$ ipython --no-banner

In [1]: import numpy as np

In [2]: from numpy import linalg as LA

In [3]: np.set_printoptions(suppress=True, linewidth=200)

In [4]: def tidy(a):
   ...:     return np.round(a, 2) + 0
   ...: 

In [5]: W0 = np.load("sample13.npy")

In [6]: print(W0)
[[0 0 4 0 0 0 0 0 0]
 [0 0 0 3 0 0 0 0 0]
 [1 0 0 0 0 0 0 0 0]
 [0 0 0 0 0 0 3 0 0]
 [0 0 0 0 0 0 0 2 0]
 [0 1 0 0 0 0 0 0 0]
 [0 0 0 0 2 0 0 0 0]
 [0 0 0 0 0 0 0 0 1]
 [0 0 0 0 0 3 0 0 0]]

In [7]: print(W0[:, 2] @ W0[:, 1])
0

In [8]: t = np.radians(135)

In [9]: R = np.eye(9)

In [10]: R[5, 5] = R[3, 3] = np.cos(t)

In [11]: R[5, 3], R[3, 5] = -np.sin(t), np.sin(t)

In [12]: print(tidy(R))
[[ 1.    0.    0.    0.    0.    0.    0.    0.    0.  ]
 [ 0.    1.    0.    0.    0.    0.    0.    0.    0.  ]
 [ 0.    0.    1.    0.    0.    0.    0.    0.    0.  ]
 [ 0.    0.    0.   -0.71  0.    0.71  0.    0.    0.  ]
 [ 0.    0.    0.    0.    1.    0.    0.    0.    0.  ]
 [ 0.    0.    0.   -0.71  0.   -0.71  0.    0.    0.  ]
 [ 0.    0.    0.    0.    0.    0.    1.    0.    0.  ]
 [ 0.    0.    0.    0.    0.    0.    0.    1.    0.  ]
 [ 0.    0.    0.    0.    0.    0.    0.    0.    1.  ]]

In [13]: other = W0 @ R.T

In [14]: print(tidy(np.abs(other - W0).max(axis=0)))
[0.   0.   0.   5.12 0.   5.12 0.   0.   0.  ]

In [15]: print(np.allclose(LA.norm(W0, axis=1), LA.norm(other, axis=1)))
True

In [16]: print(tidy(other))
[[ 0.    0.    4.    0.    0.    0.    0.    0.    0.  ]
 [ 0.    0.    0.   -2.12  0.   -2.12  0.    0.    0.  ]
 [ 1.    0.    0.    0.    0.    0.    0.    0.    0.  ]
 [ 0.    0.    0.    0.    0.    0.    3.    0.    0.  ]
 [ 0.    0.    0.    0.    0.    0.    0.    2.    0.  ]
 [ 0.    1.    0.    0.    0.    0.    0.    0.    0.  ]
 [ 0.    0.    0.    0.    2.    0.    0.    0.    0.  ]
 [ 0.    0.    0.    0.    0.    0.    0.    0.    1.  ]
 [ 0.    0.    0.    2.12  0.   -2.12  0.    0.    0.  ]]

In [17]: print(W0 @ W0)
[[4 0 0 0 0 0 0 0 0]
 [0 0 0 0 0 0 9 0 0]
 [0 0 4 0 0 0 0 0 0]
 [0 0 0 0 6 0 0 0 0]
 [0 0 0 0 0 0 0 0 2]
 [0 0 0 3 0 0 0 0 0]
 [0 0 0 0 0 0 0 4 0]
 [0 0 0 0 0 3 0 0 0]
 [0 3 0 0 0 0 0 0 0]]

In [18]: print(tidy(np.sort(LA.eigvals(W0).real)))
[-2.   -1.76 -1.76 -0.43 -0.43  1.22  1.22  1.95  2.  ]

In [19]: O, vecs = LA.qr(W0[:, :4])[0], LA.qr(W0[:, 4:])[0]

In [20]: sv = LA.svd(O.T @ vecs, compute_uv=False)

In [21]: print((sv > 0.9).sum())
0

In [22]: print(tidy(LA.norm(O @ O.T - vecs @ vecs.T, 2)))
1.0

In [23]: print(np.degrees(np.arccos(sv.clip(0, 1))))
[90. 90. 90. 90.]

In [24]: other = np.array([[-1, -2, -1, 2, 2, 2, 1],
    ...:     [1, 2, -1, -1, 0, 0, 2],
    ...:     [-1, 2, -2, 1, 1, 1, 0],
    ...:     [-2, -1, -1, 0, 0, -1, -1],
    ...:     [0, -1, -2, 1, 1, -1, 0],
    ...:     [-1, -1, 2, 2, -1, -2, 2],
    ...:     [0, 2, 1, 0, -1, 1, -1]])

In [25]: K = other + other.T

In [26]: print(K)
[[-2 -1 -2  0  2  1  1]
 [-1  4  1 -2 -1 -1  4]
 [-2  1 -4  0 -1  3  1]
 [ 0 -2  0  0  1  1 -1]
 [ 2 -1 -1  1  2 -2 -1]
 [ 1 -1  3  1 -2 -4  3]
 [ 1  4  1 -1 -1  3 -2]]

In [27]: other = LA.inv(K)

In [28]: print(tidy(K @ other))
[[1. 0. 0. 0. 0. 0. 0.]
 [0. 1. 0. 0. 0. 0. 0.]
 [0. 0. 1. 0. 0. 0. 0.]
 [0. 0. 0. 1. 0. 0. 0.]
 [0. 0. 0. 0. 1. 0. 0.]
 [0. 0. 0. 0. 0. 1. 0.]
 [0. 0. 0. 0. 0. 0. 1.]]

In [29]: print(tidy(LA.det(K) * other))
[[-348.  312.  390. 1068.  588.  294.  258.]
 [ 312.  -96. -120. -636.   24.   12.  228.]
 [ 390. -120. -261.  -18. -192.  237.  285.]
 [1068. -636.  -18. -828.   48.  690.  678.]
 [ 588.   24. -192.   48.  216.  108.  276.]
 [ 294.   12.  237.  690.  108.  387.  471.]
 [ 258.  228.  285.  678.  276.  471.  291.]]

In [30]: print((np.abs(other) > 1e-9).astype(int))
[[1 1 1 1 1 1 1]
 [1 1 1 1 1 1 1]
 [1 1 1 1 1 1 1]
 [1 1 1 1 1 1 1]
 [1 1 1 1 1 1 1]
 [1 1 1 1 1 1 1]
 [1 1 1 1 1 1 1]]

In [31]: w, vecs = LA.eigh(K)

In [32]: print(tidy(np.abs(vecs[:, -1])))
[0.14 0.74 0.18 0.28 0.37 0.12 0.41]

In [33]: print(tidy(LA.svd(K, compute_uv=False)))
[8.54 7.74 5.86 3.08 2.53 0.72 0.61]

In [34]: print(tidy(LA.eigvalsh(K + -2 * np.eye(7))))
[-10.54  -7.86  -4.53  -2.61  -1.28   1.08   5.74]

In [35]: vec = np.array([1, 1, 3, -8, 4, 8, -2])

In [36]: rhs = K @ vec

In [37]: beta, lr = np.zeros(7), 1 / LA.norm(K, 2) ** 2

In [38]: for i in range(20):
    ...:     beta -= lr * K.T @ (K @ beta - rhs)
    ...:     if i % 5 == 0: print(i, round(LA.norm(K @ beta - rhs), 2))
    ...: 
0 23.99
5 12.3
10 8.13
15 5.67

In [39]: print(tidy(beta))
[-1.59  2.83  2.95 -4.57  3.71  6.45 -3.64]

In [40]: print(tidy(LA.cond(K)))
13.98

In [41]: t3 = np.stack([K, -1 * K, K[::-1]])

In [42]: print(LA.matrix_rank(t3.reshape(3, -1)))
2

In [43]: print(t3.shape)
(3, 7, 7)

In [44]: print(LA.matrix_rank(t3))
[7 7 7]

In [45]: print([round(float(LA.det(K[:i, :i])), 2) + 0 for i in range(1, 8)])
[-2.0, -9.0, 26.0, -16.0, -82.0, 291.0, 1332.0]

In [46]: print(np.all(LA.eigvalsh(K) > 0))
False

In [47]: data = np.load("a.npy")

In [48]: print(tidy(data))
[[ 0.02  0.05 -0.12]
 [ 0.05  0.15 -0.36]
 [-0.12 -0.36  0.83]]

In [49]: rank = LA.matrix_rank(data)

In [50]: print(rank)
1

In [51]: N = LA.svd(data)[2][rank:].T

In [52]: print(N.shape)
(3, 2)

In [53]: print([int(LA.matrix_rank(data[:i])) for i in range(1, len(data) + 1)])
[1, 1, 1]

In [54]: print([int(LA.matrix_rank(np.delete(data, i, axis=0))) for i in range(3)])
[1, 1, 1]

In [55]: print([round(float(x), 2) for x in LA.svd(data, compute_uv=False)[:3]])
[1.0, 0.0, 0.0]

In [56]: print(tidy(LA.norm(data, 2) / LA.norm(data)))
1.0

In [57]: W1 = np.array([[2, 3, 2, 0, 0], [2, 1, 3, 2, 2], [1, 3, 3, 0, 2]])

In [58]: beta = np.array([1, 2, 3, -3, -1])

In [59]: hid = np.maximum(data @ W1 + beta, 0)

In [60]: print(tidy(hid))
[[1.02 1.75 2.83 0.   0.  ]
 [1.05 1.24 2.49 0.   0.  ]
 [0.88 3.78 4.19 0.   0.  ]]

In [61]: print(LA.matrix_rank(hid))
2

In [62]: print((hid > 0).astype(int))
[[1 1 1 0 0]
 [1 1 1 0 0]
 [1 1 1 0 0]]

In [63]: C = np.array([[8, 2], [3, 5], [9, 0], [-5, 6], [-1, 0]])

In [64]: print((hid @ C).round(6).argmax(axis=1))
[0 0 0]

In [65]: print(tidy(hid @ C))
[[38.85 10.76]
 [34.54  8.29]
 [56.07 20.66]]

In [66]: arr = np.loadtxt("layer10.csv", delimiter=",")

In [67]: print(arr)
[[-2.  3. -2.  1.  3. -2. -1.]
 [-4.  6. -4.  2.  6. -4. -2.]
 [-2.  3. -2.  1.  3. -2. -1.]
 [-2.  3. -2.  1.  3. -2. -1.]
 [-4.  6. -4.  2.  6. -4. -2.]]

In [68]: print(np.abs(np.diag(LA.qr(arr)[1])) > 1e-9)
[ True False False False False]

In [69]: print(tidy(arr @ LA.pinv(arr) @ arr))
[[-2.  3. -2.  1.  3. -2. -1.]
 [-4.  6. -4.  2.  6. -4. -2.]
 [-2.  3. -2.  1.  3. -2. -1.]
 [-2.  3. -2.  1.  3. -2. -1.]
 [-4.  6. -4.  2.  6. -4. -2.]]

In [70]: print(np.allclose(arr[:-1].T @ LA.lstsq(arr[:-1].T, arr[-1])[0], arr[-1]))
True

In [71]: print(LA.lstsq(arr[:-1].T, arr[-1])[2])
1

In [72]: E = np.load("x.npy")

In [73]: print(E)
[[ 4  9 16  9 10 11  7 10]
 [ 9  4  6  8  2  1 16  4]
 [16  6  6  7 10  6  5 10]
 [ 9  8  7  2  2  9  0 11]
 [10  2 10  2 14  5  6 14]
 [11  1  6  9  5 10 16  1]
 [ 7 16  5  0  6 16  2 17]
 [10  4 10 11 14  1 17  2]]

In [74]: vec = np.array([1, 2, 1, 0, 2, -1, -3, -1])

In [75]: print(E * vec)
[[  4  18  16   0  20 -11 -21 -10]
 [  9   8   6   0   4  -1 -48  -4]
 [ 16  12   6   0  20  -6 -15 -10]
 [  9  16   7   0   4  -9   0 -11]
 [ 10   4  10   0  28  -5 -18 -14]
 [ 11   2   6   0  10 -10 -48  -1]
 [  7  32   5   0  12 -16  -6 -17]
 [ 10   8  10   0  28  -1 -51  -2]]

In [76]: print(E @ np.eye(8)[2])
[16.  6.  6.  7. 10.  6.  5. 10.]

In [77]: print(E @ vec)
[ 16 -26  23  16  15 -30  17   2]

In [78]: w, vecs = LA.eigh(E)

In [79]: vec = np.array([1, 8, -6, -8, 9, 7, -1, -4])

In [80]: print((np.sign(vecs[:, -1].round(6)) == np.sign(vecs[0, -1].round(6))).astype(int))
[1 1 1 1 1 1 1 1]

In [81]: print(np.abs(E).sum(axis=1).max(), tidy(np.abs(w).max()))
76 63.75

In [82]: print(tidy(LA.eigvalsh(E[1:, 1:])))
[-27.96  -6.1   -3.     4.3    7.23  13.98  51.55]

In [83]: print(vec @ E @ vec)
-996

In [84]: print(tidy(vec @ E @ vec / (vec @ vec)), tidy(w[0]), tidy(w[-1]))
-3.19 -28.19 63.75

In [85]: t3 = np.stack([E, -3 * E, E[::-1]])

In [86]: print(LA.matrix_rank(t3))
[8 8 8]

In [87]: print((t3 @ E.T).shape)
(3, 8, 8)

In [88]: print(np.einsum("bij,cij->bc", t3, t3))
[[  5344 -16032   3596]
 [-16032  48096 -10788]
 [  3596 -10788   5344]]

In [89]: print(t3.shape)
(3, 8, 8)

In [90]: print(tidy(LA.eigvalsh(E).min()))
-28.19

In [91]: M = np.loadtxt("m.csv", delimiter=",")

In [92]: print(tidy(M))
[[-0.41 -0.11 -0.91]
 [ 0.61 -0.77 -0.18]
 [-0.68 -0.63  0.38]]

In [93]: left, sv, Vt = LA.svd(arr)

In [94]: print(tidy(sv))
[18.76  0.    0.    0.    0.  ]

In [95]: print(np.argmax(sv[:-1] / (sv[1:] + 1e-6)) + 1)
1

In [96]: other = left[:, :1] @ np.diag(sv[:1]) @ Vt[:1]

In [97]: print(LA.matrix_rank(other))
1

In [98]: print(tidy(LA.norm(arr - other, 2)), tidy(sv[1]))
0.0 0.0

In [99]: print(tidy(np.abs(arr - other).max()))
0.0

In [100]: print(LA.matrix_rank(arr, rtol=0.05))
1

In [101]: A = np.load("w.npy")

In [102]: print(A)
[[0 0 0 0 1 0 0]
 [0 0 1 1 0 0 0]
 [0 1 0 1 0 0 1]
 [0 1 1 0 1 0 0]
 [1 0 0 1 0 0 1]
 [0 0 0 0 0 0 0]
 [0 0 1 0 1 0 0]]

In [103]: left, sv, Vt = LA.svd(A)

In [104]: print(tidy(sv))
[2.54 2.14 1.21 1.08 0.54 0.26 0.  ]

In [105]: print(np.argmax(sv[:-1] / (sv[1:] + 1e-6)) + 1)
6

In [106]: other = left[:, :6] @ np.diag(sv[:6]) @ Vt[:6]

In [107]: print(LA.matrix_rank(other))
6

In [108]: print(LA.matrix_rank(A, rtol=0.05))
6

In [109]: print(tidy(LA.norm(A - other) / LA.norm(A)))
0.0

In [110]: left, sv, Vt = LA.svd(A)

In [111]: vecs = Vt[:(sv > 1e-8).sum()]

In [112]: rng = np.random.default_rng(21)

In [113]: vec = A[0] + 2 * A[6] + rng.integers(2) * np.eye(7)[4]

In [114]: print(vec)
[0. 0. 2. 0. 3. 0. 0.]

In [115]: print(np.allclose(vecs.T @ vecs @ vec, vec))
True

In [116]: print(tidy(np.diag(vecs.T @ vecs)))
[1. 1. 1. 1. 1. 0. 1.]

In [117]: print(tidy(LA.norm(vec - vecs.T @ vecs @ vec)))
0.0

In [118]: print(np.abs(np.diag(LA.qr(A)[1])) > 1e-9)
[ True  True  True  True  True False  True]

In [119]: print(LA.lstsq(A[:-1].T, A[-1])[2])
5

In [120]: print(np.allclose(A[:-1].T @ LA.lstsq(A[:-1].T, A[-1])[0], A[-1]))
False

In [121]: print(tidy(np.trace(LA.pinv(A) @ A)))
6.0

In [122]: print(np.abs(A).max())
1

In [123]: print(A.sum(axis=0))
[1 2 3 3 3 0 2]

In [124]: print(np.diff(A, axis=0))
[[ 0  0  1  1 -1  0  0]
 [ 0  1 -1  0  0  0  1]
 [ 0  0  1 -1  1  0 -1]
 [ 1 -1 -1  1 -1  0  1]
 [-1  0  0 -1  0  0 -1]
 [ 0  0  1  0  1  0  0]]

In [125]: print(np.count_nonzero(A))
14

In [126]: rank = LA.matrix_rank(A)

In [127]: print(rank)
6

In [128]: N = LA.svd(A)[2][rank:].T

In [129]: print(LA.matrix_rank(A.T @ A), LA.matrix_rank(A @ A.T))
6 6

In [130]: print(N[:, 0] / N[np.abs(N[:, 0]).round(6).argmax(), 0])
[-0. -0. -0. -0. -0.  1. -0.]

In [131]: print([int(LA.matrix_rank(np.delete(A, i, axis=0))) for i in range(7)])
[5, 5, 5, 5, 5, 6, 5]

In [132]: print([int(LA.matrix_rank(A[:, :j + 1])) for j in range(7)])
[1, 2, 3, 4, 5, 5, 6]
